>>> import numpy as np
>>> from numpy import linalg as LA
>>> np.set_printoptions(precision=3, suppress=True, linewidth=160, floatmode="fixed")
>>> M = np.load("dump.npy")
>>> M
array([[2.000, 1.000, 0.000],
       [0.000, 2.000, 1.000],
       [0.000, 0.000, 2.000]])
>>> # triangular: eigenvalues sit on the diagonal
>>> W = np.array([[-1, 0, -4, 7], [7, -2, -1, 5], [-9, 4, -1, 8]])
>>> beta = np.array([0, 0, 3, 1])
>>> H = np.maximum(M @ W + beta, 0)
>>> H
array([[ 5.000,  0.000,  0.000, 20.000],
       [ 5.000,  0.000,  0.000, 19.000],
       [ 0.000,  8.000,  1.000, 17.000]])
>>> LA.matrix_rank(H)
np.int64(3)
>>> C = np.array([[5, 2, 4], [4, 5, 4], [2, 0, 5], [3, 3, 4]])
>>> (H @ C).round(6).argmax(axis=1)
array([2, 2, 2])
>>> H @ C
array([[ 85.000,  70.000, 100.000],
       [ 82.000,  67.000,  96.000],
       [ 85.000,  91.000, 105.000]])
>>> np.sort(LA.eigvals(M))
array([2.000, 2.000, 2.000])
>>> LA.matrix_rank(M - M[0, 0] * np.eye(3))
np.int64(2)
>>> np.prod(np.diag(M)), round(LA.det(M), 3)
(np.float64(8.0), np.float64(8.0))
>>> M @ M
array([[4.000, 4.000, 1.000],
       [0.000, 4.000, 4.000],
       [0.000, 0.000, 4.000]])
>>> proj = np.triu(np.array([[6, 2, -1], [-6, 1, -5], [8, -8, 4]]), 1) + np.eye(3)
>>> Y = proj @ M @ LA.inv(proj)
>>> np.poly(Y)
array([ 1.000, -6.000, 12.000, -8.000])
>>> r0 = np.array([0, -1, 3])
>>> Y = M + np.outer(r0, np.eye(3)[1])
>>> Y
array([[2.000, 1.000, 0.000],
       [0.000, 1.000, 1.000],
       [0.000, 3.000, 2.000]])
>>> LA.matrix_rank(Y - M)
np.int64(1)
